$ ipython --no-banner

In [1]: import numpy as np

In [2]: np.set_printoptions(precision=1, suppress=True, linewidth=160, legacy="1.25")

In [3]: K = np.load("sample4.npy")

In [4]: K
Out[4]: 
array([[ 0,  0,  0, -1,  0,  0],
       [ 0,  0,  0,  0, -3,  0],
       [-3,  0,  0,  0,  0,  0],
       [ 0,  0,  0,  0,  0, -2]])

In [5]: t3 = np.stack([K, 4 * K, K[::-1]])

In [6]: np.linalg.norm(t3, axis=(1, 2))
Out[6]: array([ 4.8, 19.2,  4.8])

In [7]: t3.shape
Out[7]: (3, 4, 6)

In [8]: K @ K
Traceback (most recent call last):
  Cell In[8], line 1
    K @ K
ValueError: matmul: Input operand 1 has a mismatch in its core dimension 0, with gufunc signature (n?,k),(k,m?)->(n?,m?) (size 4 is different from 6)


In [9]: cov = K.T @ K

In [10]: np.allclose(cov, cov.T)
Out[10]: True

In [11]: M = np.load("dump.npy")

In [12]: M
Out[12]: 
array([[2.3, 2. , 3. , 0. , 1. , 3. , 1. ],
       [0. , 1.3, 0. , 2. , 3. , 3. , 2. ],
       [0. , 3. , 0.3, 1. , 0. , 2. , 2. ],
       [1. , 3. , 2. , 3.3, 3. , 2. , 2. ],
       [0. , 1. , 2. , 0. , 2.3, 1. , 0. ],
       [1. , 3. , 2. , 0. , 3. , 0.3, 3. ],
       [2. , 2. , 3. , 0. , 1. , 3. , 1.3]])

In [13]: vec = np.array([2, 6, 4, 6, 7, 7, 5])

In [14]: target = M @ vec

In [15]: target
Out[15]: array([61.6, 71.8, 49.2, 92.8, 37.1, 66.1, 62.5])

In [16]: np.linalg.solve(M, target)
Out[16]: array([2., 6., 4., 6., 7., 7., 5.])

In [17]: (M + M.T) / 2
Out[17]: 
array([[2.3, 1. , 1.5, 0.5, 0.5, 2. , 1.5],
       [1. , 1.3, 1.5, 2.5, 2. , 3. , 2. ],
       [1.5, 1.5, 0.3, 1.5, 1. , 2. , 2.5],
       [0.5, 2.5, 1.5, 3.3, 1.5, 1. , 1. ],
       [0.5, 2. , 1. , 1.5, 2.3, 2. , 0.5],
       [2. , 3. , 2. , 1. , 2. , 0.3, 3. ],
       [1.5, 2. , 2.5, 1. , 0.5, 3. , 1.3]])

In [18]: (M - M.T) / 2
Out[18]: 
array([[ 0. ,  1. ,  1.5, -0.5,  0.5,  1. , -0.5],
       [-1. ,  0. , -1.5, -0.5,  1. ,  0. ,  0. ],
       [-1.5,  1.5,  0. , -0.5, -1. ,  0. , -0.5],
       [ 0.5,  0.5,  0.5,  0. ,  1.5,  1. ,  1. ],
       [-0.5, -1. ,  1. , -1.5,  0. , -1. , -0.5],
       [-1. ,  0. ,  0. , -1. ,  1. ,  0. ,  0. ],
       [ 0.5,  0. ,  0.5, -1. ,  0.5,  0. ,  0. ]])

In [19]: np.allclose(M @ M.T, M.T @ M)
Out[19]: False

In [20]: np.round(np.abs(np.linalg.eigvals(M)).max(), 1)
Out[20]: 10.7

In [21]: feats = np.load("x.npy")

In [22]: feats
Out[22]: 
array([[-2,  0, -2,  0, -2,  0, -2, -4],
       [-1,  0, -1,  0, -1,  0, -1, -2],
       [ 0,  0,  0,  0,  0,  0,  0,  0],
       [ 1,  0,  1,  0,  1,  0,  1,  2]])

In [23]: U, sig, VT = np.linalg.svd(feats)

In [24]: np.argmax(sig[:-1] / (sig[1:] + 1e-6)) + 1
Out[24]: 1

In [25]: Y = U[:, :1] @ np.diag(sig[:1]) @ VT[:1]

In [26]: Y
Out[26]: 
array([[-2.,  0., -2.,  0., -2.,  0., -2., -4.],
       [-1.,  0., -1.,  0., -1.,  0., -1., -2.],
       [ 0.,  0.,  0.,  0.,  0.,  0.,  0.,  0.],
       [ 1.,  0.,  1.,  0.,  1.,  0.,  1.,  2.]])

In [27]: vec = np.array([-2, 1, -2, -1, 0, -2, 0, 0])

In [28]: h1 = np.maximum(Y @ vec, 0)

In [29]: np.tanh(Y @ vec)
Out[29]: array([ 1.,  1.,  0., -1.])

In [30]: np.flatnonzero(h1 > 1e-9)
Out[30]: array([0, 1])

In [31]: F = np.array([[3, 0, 3, 0, -2, 0],
    ...:     [2, 0, -1, 2, -3, -1],
    ...:     [1, 1, -2, -3, 0, 1],
    ...:     [1, 3, -2, 3, 3, -1],
    ...:     [-2, -2, -1, 3, -3, 2],
    ...:     [1, -2, -1, 2, 1, 3]])

In [32]: F
Out[32]: 
array([[ 3,  0,  3,  0, -2,  0],
       [ 2,  0, -1,  2, -3, -1],
       [ 1,  1, -2, -3,  0,  1],
       [ 1,  3, -2,  3,  3, -1],
       [-2, -2, -1,  3, -3,  2],
       [ 1, -2, -1,  2,  1,  3]])

In [33]: rng = np.random.default_rng(974)

In [34]: labels = rng.permutation(6)

In [35]: Y = F[:, labels] * rng.choice([-1, 1], 6)

In [36]: Y
Out[36]: 
array([[-3,  0,  0, -2,  0, -3],
       [-2, -1,  0, -3, -2,  1],
       [-1,  1, -1,  0,  3,  2],
       [-1, -1, -3,  3, -3,  2],
       [ 2,  2,  2, -3, -3,  1],
       [-1,  3,  2,  1, -2,  1]])

In [37]: U, _, VT = np.linalg.svd(F.T @ Y)

In [38]: np.round(U @ VT, 1) + 0
Out[38]: 
array([[-1.,  0.,  0.,  0.,  0.,  0.],
       [ 0.,  0., -1.,  0.,  0.,  0.],
       [ 0.,  0.,  0.,  0.,  0., -1.],
       [ 0.,  0.,  0.,  0., -1.,  0.],
       [ 0.,  0.,  0.,  1.,  0.,  0.],
       [ 0.,  1.,  0.,  0.,  0.,  0.]])

In [39]: labels
Out[39]: array([0, 5, 1, 4, 3, 2])

In [40]: np.round(np.linalg.lstsq(F, Y)[0], 1) + 0
Out[40]: 
array([[-1.,  0.,  0.,  0.,  0.,  0.],
       [ 0.,  0., -1.,  0.,  0.,  0.],
       [ 0.,  0.,  0.,  0.,  0., -1.],
       [ 0.,  0.,  0.,  0., -1.,  0.],
       [ 0.,  0.,  0.,  1.,  0.,  0.],
       [ 0.,  1.,  0.,  0.,  0.,  0.]])

In [41]: Y = F[0, 0] * F[1:] - np.outer(F[1:, 0], F[0])

In [42]: Y
Out[42]: 
array([[  0,   0,  -9,   6,  -5,  -3],
       [  0,   3,  -9,  -9,   2,   3],
       [  0,   9,  -9,   9,  11,  -3],
       [  0,  -6,   3,   9, -13,   6],
       [  0,  -6,  -6,   6,   5,   9]])

In [43]: np.flatnonzero(~Y.round(6).any(axis=1))
Out[43]: array([], dtype=int64)

In [44]: F[:, 0] / F[0, 0]
Out[44]: array([ 1. ,  0.7,  0.3,  0.3, -0.7,  0.3])

In [45]: round(np.linalg.det(F), 1)
Out[45]: -3597.0

In [46]: np.allclose(F @ F.T, F.T @ F)
Out[46]: False

In [47]: (F + F.T) / 2
Out[47]: 
array([[ 3. ,  1. ,  2. ,  0.5, -2. ,  0.5],
       [ 1. ,  0. ,  0. ,  2.5, -2.5, -1.5],
       [ 2. ,  0. , -2. , -2.5, -0.5,  0. ],
       [ 0.5,  2.5, -2.5,  3. ,  3. ,  0.5],
       [-2. , -2.5, -0.5,  3. , -3. ,  1.5],
       [ 0.5, -1.5,  0. ,  0.5,  1.5,  3. ]])

In [48]: round(float(np.abs(np.linalg.eigvals(F)).max()), 1)
Out[48]: 6.1
